$ python -q
>>> import numpy as np
>>> import numpy.linalg as la
>>> np.set_printoptions(suppress=True, linewidth=140)
>>> def rnd(a):
...     return np.round(a, 3) + 0
... 
>>> feats = np.load("x.npy")
>>> print(rnd(feats))
[[ 0.474 -0.474 -0.158]
 [-0.474  0.474  0.158]
 [-0.158  0.158  0.053]]
>>> evals, evecs = la.eigh(feats)
>>> vec = np.array([0, 0, 1])
>>> print(rnd(np.abs(feats).sum(axis=1).max()), np.abs(evals).max())
1.105 1.0
>>> print(rnd(vec @ feats @ vec / (vec @ vec)), rnd(evals[0]), evals[-1])
0.053 0.0 1.0
>>> print(rnd(evecs * np.abs(evals) @ evecs.T))
[[ 0.474 -0.474 -0.158]
 [-0.474  0.474  0.158]
 [-0.158  0.158  0.053]]
>>> print(rnd(evecs * np.maximum(evals, 0) @ evecs.T))
[[ 0.474 -0.474 -0.158]
 [-0.474  0.474  0.158]
 [-0.158  0.158  0.053]]
>>> r0, v = feats[2], feats[0]
>>> print(rnd(r0 @ r0))
0.053
>>> print(rnd(r0 @ v))
-0.158
>>> pr = (r0 @ v) / (r0 @ r0) * r0
>>> print(la.matrix_rank(np.outer(r0, v)))
1
>>> print(v - pr)
[0. 0. 0.]
>>> print(rnd(np.outer(r0, v)))
[[-0.075  0.075  0.025]
 [ 0.075 -0.075 -0.025]
 [ 0.025 -0.025 -0.008]]
>>> vec = np.array([3, -5, 4])
>>> print(rnd(feats @ (2 * vec)))
[ 6.316 -6.316 -2.105]
>>> print(rnd(feats @ np.eye(3)[2]))
[-0.158  0.158  0.053]
>>> X = np.load("w.npy")
>>> print(X)
[[ 0  0  0  0  0  0  0  0 -2]
 [ 0  0  0  0  0  0  0  0  0]
 [ 0  0  0  0  0  0  0  0  0]
 [ 0  0  2  0  0  0  0  0  0]
 [ 0  0  0  0  0  0  0  0  0]
 [ 0  0  0 -1  0  0  0  0  0]
 [ 0  0  0  0  0  0  2  0  0]
 [ 0  0  0  0  0  3  0  0  0]
 [ 0  0  0  0  0  0  0  1  0]]
>>> gram = X.T @ X
>>> print(np.allclose(gram, gram.T))
True
>>> print(rnd(la.eigvalsh(gram)[::-1]))
[9. 4. 4. 4. 1. 1. 0. 0. 0.]
>>> print(np.diag(gram))
[0 0 4 1 0 9 4 1 4]
>>> print(gram)
[[0 0 0 0 0 0 0 0 0]
 [0 0 0 0 0 0 0 0 0]
 [0 0 4 0 0 0 0 0 0]
 [0 0 0 1 0 0 0 0 0]
 [0 0 0 0 0 0 0 0 0]
 [0 0 0 0 0 9 0 0 0]
 [0 0 0 0 0 0 4 0 0]
 [0 0 0 0 0 0 0 1 0]
 [0 0 0 0 0 0 0 0 4]]
>>> print((X @ X.T).shape)
(9, 9)
